% ipython --no-banner

In [1]: import numpy as np

In [2]: import numpy.linalg as la

In [3]: np.set_printoptions(precision=2, suppress=True, linewidth=100, floatmode="fixed")

In [4]: rd = lambda a: np.round(a, 2) + 0

In [5]: data = np.load("out4.npy")

In [6]: data
Out[6]: 
array([[4, 0, 0, 0, 0, 0, 0],
       [3, 2, 0, 0, 0, 0, 0],
       [4, 4, 3, 0, 0, 0, 0],
       [3, 5, 3, 3, 0, 0, 0],
       [0, 2, 2, 4, 0, 0, 0],
       [4, 4, 1, 0, 2, 1, 0],
       [3, 1, 1, 3, 0, 3, 3]])

In [7]: left, sv, VT = la.svd(data)

In [8]: rd(sv)
Out[8]: array([12.58,  5.61,  4.76,  2.36,  1.79,  0.96,  0.00])

In [9]: np.argmax(sv[:-1] / (sv[1:] + 1e-6)) + 1
Out[9]: np.int64(6)

In [10]: out = left[:, :6] @ np.diag(sv[:6]) @ VT[:6]

In [11]: la.matrix_rank(data, rtol=0.05)
Out[11]: np.int64(6)

In [12]: print(rd(np.abs(data - out).max()))
0.0

In [13]: O, _ = la.qr(np.array([[0.4, 1.2, -0.9, 0.5],
    ...:     [-0.3, 0.7, 0.7, -0.1],
    ...:     [0.5, -0.1, 0.0, -0.8],
    ...:     [-1.3, 0.0, -1.8, -1.5]]))

In [14]: m1 = O[:, :4]

In [15]: rd(m1)
Out[15]: 
array([[-0.27, -0.84, -0.45,  0.14],
       [ 0.20, -0.53,  0.74, -0.37],
       [-0.34,  0.11, -0.28, -0.89],
       [ 0.88, -0.09, -0.42, -0.21]])

In [16]: rd(np.trace(m1))
Out[16]: np.float64(-1.29)

In [17]: np.allclose(m1, m1.T)
Out[17]: False

In [18]: rd(la.matrix_power(m1, 3))
Out[18]: 
array([[ 0.79, -0.58,  0.21,  0.05],
       [ 0.11,  0.47,  0.79,  0.36],
       [ 0.29,  0.38,  0.13, -0.87],
       [ 0.53,  0.55, -0.55,  0.33]])

In [19]: rd(np.sort(np.abs(la.eigvals(m1))))
Out[19]: array([1.00, 1.00, 1.00, 1.00])

In [20]: rd(m1 @ m1)
Out[20]: 
array([[ 0.18,  0.61, -0.43,  0.65],
       [-0.74,  0.22, -0.53, -0.36],
       [-0.58,  0.28,  0.68,  0.35],
       [-0.30, -0.71, -0.26,  0.58]])

In [21]: np.allclose(m1 @ m1.T, m1.T @ m1)
Out[21]: True

In [22]: m1.inv()
AttributeError: 'numpy.ndarray' object has no attribute 'inv'


In [23]: vec = np.array([1, 2, 2, 3])

In [24]: y = m1 @ vec

In [25]: rd(y)
Out[25]: array([-2.43, -0.49, -3.35, -0.79])

In [26]: rd(la.solve(m1, y + m1[:, 0]))
Out[26]: array([2.00, 2.00, 2.00, 3.00])

In [27]: rd(la.solve(m1, m1[:, 2]))
Out[27]: array([0.00, 0.00, 1.00, 0.00])

In [28]: O, Rm = la.qr(m1)

In [29]: rd(O)
Out[29]: 
array([[-0.27, -0.84, -0.45,  0.14],
       [ 0.20, -0.53,  0.74, -0.37],
       [-0.34,  0.11, -0.28, -0.89],
       [ 0.88, -0.09, -0.42, -0.21]])

In [30]: rd(np.trace(O @ O.T))
Out[30]: np.float64(4.0)

In [31]: np.allclose(Rm.T @ Rm, m1.T @ m1)
Out[31]: True

In [32]: rd(abs(Rm[0, 0])), rd(la.norm(m1[:, 0]))
Out[32]: (np.float64(1.0), np.float64(1.0))

In [33]: O.shape, Rm.shape
Out[33]: ((4, 4), (4, 4))

In [34]: rd(O @ Rm)
Out[34]: 
array([[-0.27, -0.84, -0.45,  0.14],
       [ 0.20, -0.53,  0.74, -0.37],
       [-0.34,  0.11, -0.28, -0.89],
       [ 0.88, -0.09, -0.42, -0.21]])

In [35]: E = np.load("arr.npy")

In [36]: E
Out[36]: 
array([[-0.87,  0.89, -1.28, -0.84, -1.64,  0.34, -0.70, -0.76,  1.42],
       [ 0.12,  1.09, -1.59, -1.64, -0.43,  2.64, -0.95, -0.29,  1.09],
       [-0.01,  2.60, -3.26, -2.55, -0.76,  2.07, -1.65, -1.48,  1.91],
       [-0.62,  0.11, -0.25,  1.37, -1.16, -2.58, -0.04, -0.05, -0.97],
       [ 3.08,  0.05,  2.93, -0.56,  1.83,  0.66,  3.07,  0.90,  1.01],
       [-1.57, -0.57,  2.14,  0.87, -1.73,  0.08, -0.08, -0.82,  1.49],
       [ 1.13, -1.67,  1.69,  2.17,  1.28, -2.38,  1.04,  1.64, -2.94],
       [-1.26, -0.70,  0.27,  0.10, -0.54,  0.58, -0.62, -0.38,  0.31],
       [ 0.91, -0.06, -0.87,  0.04, -0.79, -1.04,  1.16,  0.41, -1.14],
       [ 1.53,  1.04,  1.34, -1.06,  0.83,  1.04,  1.15,  0.81,  2.40],
       [-1.14,  0.02,  1.79,  1.46, -0.06, -0.46,  0.25, -1.14, -0.46],
       [ 1.45, -0.73, -1.22,  0.27,  2.48,  0.06, -0.23,  2.07, -1.13],
       [-1.44, -0.42,  0.53,  0.42, -0.81, -0.52, -0.36, -1.17,  0.48],
       [-1.82,  1.37, -1.29, -1.15, -0.92,  1.48, -2.35, -2.05,  1.97],
       [ 5.62, -3.50,  6.09,  2.80, -0.26, -3.56,  6.72,  3.93, -3.89],
       [-0.21, -2.45,  2.18,  1.99,  0.25, -1.55,  0.40,  0.98, -0.81]])

In [37]: out = np.c_[E[:, :8] @ np.array([[8, 9, 1, 2, 9, 9, 3, 9],
    ...:     [1, 3, 8, 1, 3, 0, 1, 8],
    ...:     [4, 2, 7, 0, 2, 6, 2, 5],
    ...:     [2, 0, 4, 2, 8, 0, 6, 0],
    ...:     [6, 2, 1, 0, 8, 1, 8, 0],
    ...:     [2, 4, 5, 1, 6, 3, 0, 0],
    ...:     [7, 8, 3, 2, 0, 1, 8, 6],
    ...:     [0, 8, 9, 2, 5, 9, 7, 2]]), np.array([-2, -3, 2, 0, 3, -3, 0, -3, 0, 0, 1, 1, 3, 3, -3, -1])]

In [38]: rd(out)
Out[38]: 
array([[-26.93, -21.32, -14.95,  -5.11, -29.32, -23.67, -33.36, -12.83,  -2.00],
       [-11.54,   0.95,  -1.54,  -1.79,  -1.00,  -4.53, -24.64,  -4.43,  -3.00],
       [-27.59, -17.09, -20.91,  -6.71, -20.27, -29.17, -48.89,  -8.45,   2.00],
       [-15.51, -19.11, -10.64,  -1.15, -19.80, -16.47,  -3.98,  -6.29,   0.00],
       [ 69.08,  71.79,  44.19,  13.69,  52.35,  60.28,  57.29,  62.99,   3.00],
       [-13.61, -21.90,   3.38,  -3.69, -22.06, -10.24, -16.00, -10.11,  -3.00],
       [ 28.67,  23.02,  15.54,   7.91,  30.06,  30.25,  48.16,  14.78,   0.00],
       [-15.92, -19.66,  -7.49,  -4.44, -14.84, -12.56, -15.28, -20.07,  -3.00],
       [  5.12,  13.09,  -4.32,   3.94,  -3.92,   3.91,   7.00,  11.14,   0.00],
       [ 31.63,  41.07,  31.76,   6.94,  28.02,  34.20,  23.46,  37.31,   0.00],
       [  1.45, -15.70,   5.52,  -1.58,  -3.88, -10.97,   2.48,  -1.93,   1.00],
       [ 19.92,  28.34,   8.87,   6.45,  41.13,  26.79,  35.29,   3.87,   1.00],
       [-17.40, -29.10, -14.43,  -6.04, -25.25, -23.04, -18.71, -18.17,   3.00],
       [-39.66, -45.97, -23.51, -11.89, -32.78, -41.40, -54.08, -30.07,   3.00],
       [109.78, 122.70,  68.92,  31.08,  70.87, 118.27, 121.53, 101.21,  -3.00],
       [  9.77,   0.46,   5.93,   2.32,   8.64,  16.01,  25.28,  -6.23,  -1.00]])

In [39]: la.matrix_rank(np.c_[E, out])
Out[39]: np.int64(10)

In [40]: rng = np.random.default_rng(37209)

In [41]: idx = rng.permutation(9)

In [42]: out = E[:, idx] * rng.choice([-1, 1], 9)

In [43]: out
Out[43]: 
array([[ 0.70,  0.76, -0.89, -0.84, -1.42, -0.34, -1.64, -1.28, -0.87],
       [ 0.95,  0.29, -1.09, -1.64, -1.09, -2.64, -0.43, -1.59,  0.12],
       [ 1.65,  1.48, -2.60, -2.55, -1.91, -2.07, -0.76, -3.26, -0.01],
       [ 0.04,  0.05, -0.11,  1.37,  0.97,  2.58, -1.16, -0.25, -0.62],
       [-3.07, -0.90, -0.05, -0.56, -1.01, -0.66,  1.83,  2.93,  3.08],
       [ 0.08,  0.82,  0.57,  0.87, -1.49, -0.08, -1.73,  2.14, -1.57],
       [-1.04, -1.64,  1.67,  2.17,  2.94,  2.38,  1.28,  1.69,  1.13],
       [ 0.62,  0.38,  0.70,  0.10, -0.31, -0.58, -0.54,  0.27, -1.26],
       [-1.16, -0.41,  0.06,  0.04,  1.14,  1.04, -0.79, -0.87,  0.91],
       [-1.15, -0.81, -1.04, -1.06, -2.40, -1.04,  0.83,  1.34,  1.53],
       [-0.25,  1.14, -0.02,  1.46,  0.46,  0.46, -0.06,  1.79, -1.14],
       [ 0.23, -2.07,  0.73,  0.27,  1.13, -0.06,  2.48, -1.22,  1.45],
       [ 0.36,  1.17,  0.42,  0.42, -0.48,  0.52, -0.81,  0.53, -1.44],
       [ 2.35,  2.05, -1.37, -1.15, -1.97, -1.48, -0.92, -1.29, -1.82],
       [-6.72, -3.93,  3.50,  2.80,  3.89,  3.56, -0.26,  6.09,  5.62],
       [-0.40, -0.98,  2.45,  1.99,  0.81,  1.55,  0.25,  2.18, -0.21]])

In [44]: left, _, VT = la.svd(E.T @ out)

In [45]: print(idx)
[6 7 1 3 8 5 4 2 0]

In [46]: rd(left @ VT)
Out[46]: 
array([[ 0.00,  0.00,  0.00,  0.00,  0.00,  0.00,  0.00,  0.00,  1.00],
       [ 0.00,  0.00, -1.00,  0.00,  0.00,  0.00,  0.00,  0.00,  0.00],
       [ 0.00,  0.00,  0.00,  0.00,  0.00,  0.00,  0.00,  1.00,  0.00],
       [ 0.00,  0.00,  0.00,  1.00,  0.00,  0.00,  0.00,  0.00,  0.00],
       [ 0.00,  0.00,  0.00,  0.00,  0.00,  0.00,  1.00,  0.00,  0.00],
       [ 0.00,  0.00,  0.00,  0.00,  0.00, -1.00,  0.00,  0.00,  0.00],
       [-1.00,  0.00,  0.00,  0.00,  0.00,  0.00,  0.00,  0.00,  0.00],
       [ 0.00, -1.00,  0.00,  0.00,  0.00,  0.00,  0.00,  0.00,  0.00],
       [ 0.00,  0.00,  0.00,  0.00, -1.00,  0.00,  0.00,  0.00,  0.00]])

In [47]: K = np.array([[-0.6, -1.5, -0.2, 0.8],
    ...:     [0.6, -0.3, -0.2, 0.9],
    ...:     [0.9, 0.9, 0.3, -1.0],
    ...:     [-0.7, -0.3, 0.6, -1.5],
    ...:     [1.2, -0.3, 1.8, 0.7],
    ...:     [-0.3, 1.2, 1.6, -1.0],
    ...:     [1.9, -0.9, -1.4, 0.1],
    ...:     [0.6, 0.5, 0.7, -0.8],
    ...:     [-0.2, -0.5, 1.5, -0.3],
    ...:     [0.2, -0.5, -0.1, -1.1],
    ...:     [-0.7, 0.3, -0.4, -0.1]])

In [48]: print(K)
[[-0.60 -1.50 -0.20  0.80]
 [ 0.60 -0.30 -0.20  0.90]
 [ 0.90  0.90  0.30 -1.00]
 [-0.70 -0.30  0.60 -1.50]
 [ 1.20 -0.30  1.80  0.70]
 [-0.30  1.20  1.60 -1.00]
 [ 1.90 -0.90 -1.40  0.10]
 [ 0.60  0.50  0.70 -0.80]
 [-0.20 -0.50  1.50 -0.30]
 [ 0.20 -0.50 -0.10 -1.10]
 [-0.70  0.30 -0.40 -0.10]]

In [49]: la.norm(K, axis=1).argmax()
Out[49]: np.int64(6)

In [50]: rd(la.norm(K) ** 2 / la.norm(K, 2) ** 2)
Out[50]: np.float64(2.25)

In [51]: rd(la.norm(K[5] - K[3]))
Out[51]: np.float64(1.91)

In [52]: K[5] @ K[3]
Out[52]: np.float64(2.31)

In [53]: P = K @ la.solve(K.T @ K, K.T)

In [54]: rd(la.eigvalsh(P))
Out[54]: array([0.00, 0.00, 0.00, 0.00, 0.00, 0.00, 0.00, 1.00, 1.00, 1.00, 1.00])

In [55]: rd(P)
Out[55]: 
array([[ 0.44,  0.04, -0.32,  0.12,  0.06, -0.23, -0.01, -0.17,  0.19,  0.07, -0.03],
       [ 0.04,  0.13, -0.04, -0.20,  0.17, -0.10,  0.10, -0.04, -0.03, -0.11, -0.06],
       [-0.32, -0.04,  0.31,  0.02,  0.02,  0.17,  0.16,  0.20, -0.07,  0.09, -0.04],
       [ 0.12, -0.20,  0.02,  0.47, -0.14,  0.09, -0.03,  0.08,  0.22,  0.33,  0.01],
       [ 0.06,  0.17,  0.02, -0.14,  0.67,  0.11,  0.05,  0.11,  0.29, -0.09, -0.22],
       [-0.23, -0.10,  0.17,  0.09,  0.11,  0.36, -0.29,  0.16,  0.11, -0.04,  0.01],
       [-0.01,  0.10,  0.16, -0.03,  0.05, -0.29,  0.68,  0.08, -0.11,  0.23, -0.14],
       [-0.17, -0.04,  0.20,  0.08,  0.11,  0.16,  0.08,  0.16,  0.05,  0.09, -0.06],
       [ 0.19, -0.03, -0.07,  0.22,  0.29,  0.11, -0.11,  0.05,  0.34,  0.11, -0.10],
       [ 0.07, -0.11,  0.09,  0.33, -0.09, -0.04,  0.23,  0.09,  0.11,  0.33, -0.05],
       [-0.03, -0.06, -0.04,  0.01, -0.22,  0.01, -0.14, -0.06, -0.10, -0.05,  0.10]])

In [56]: Ac = (K - K.mean(axis=0)) / K.std(axis=0)

In [57]: np.argwhere(np.abs(Ac) > 2)
Out[57]: array([[6, 0]])

In [58]: rd(Ac.std(axis=0))
Out[58]: array([1.00, 1.00, 1.00, 1.00])

In [59]: b = la.lstsq(np.delete(Ac, 2, axis=1), Ac[:, 2])[0]

In [60]: print(rd(1 - np.var(Ac[:, 2] - np.delete(Ac, 2, axis=1) @ b)))
0.22

In [61]: rd(b)
Out[61]: array([-0.23,  0.46,  0.11])

In [62]: ang = np.radians(90)

In [63]: Rm = np.eye(4)

In [64]: Rm[0, 0] = Rm[1, 1] = np.cos(ang)

In [65]: Rm[0, 1], Rm[1, 0] = -np.sin(ang), np.sin(ang)

In [66]: rd(Rm)
Out[66]: 
array([[ 0.00, -1.00,  0.00,  0.00],
       [ 1.00,  0.00,  0.00,  0.00],
       [ 0.00,  0.00,  1.00,  0.00],
       [ 0.00,  0.00,  0.00,  1.00]])

In [67]: out = K @ Rm.T

In [68]: np.allclose(la.norm(K, axis=1), la.norm(out, axis=1))
Out[68]: True

In [69]: rd(la.svd(K, compute_uv=False)), rd(la.svd(out, compute_uv=False))
Out[69]: (array([3.88, 2.82, 2.62, 2.00]), array([3.88, 2.82, 2.62, 2.00]))

In [70]: np.abs(out - K).max(axis=0)
Out[70]: array([2.10, 2.80, 0.00, 0.00])

In [71]: out = np.array([[0, 2], [0, 1], [1, 3], [3, 1]])

In [72]: rd(np.einsum("ik,kj->ij", K, out))
Out[72]: 
array([[ 2.20, -2.50],
       [ 2.50,  1.20],
       [-2.70,  2.60],
       [-3.90, -1.40],
       [ 3.90,  8.20],
       [-1.40,  4.40],
       [-1.10, -1.20],
       [-1.70,  3.00],
       [ 0.60,  3.30],
       [-3.40, -1.50],
       [-0.70, -2.40]])

In [73]: rd(K @ out)
Out[73]: 
array([[ 2.20, -2.50],
       [ 2.50,  1.20],
       [-2.70,  2.60],
       [-3.90, -1.40],
       [ 3.90,  8.20],
       [-1.40,  4.40],
       [-1.10, -1.20],
       [-1.70,  3.00],
       [ 0.60,  3.30],
       [-3.40, -1.50],
       [-0.70, -2.40]])

In [74]: la.matrix_rank(K @ out)
Out[74]: np.int64(2)

In [75]: rd(np.einsum("ik,kj->ji", K, out))
Out[75]: 
array([[ 2.20,  2.50, -2.70, -3.90,  3.90, -1.40, -1.10, -1.70,  0.60, -3.40, -0.70],
       [-2.50,  1.20,  2.60, -1.40,  8.20,  4.40, -1.20,  3.00,  3.30, -1.50, -2.40]])
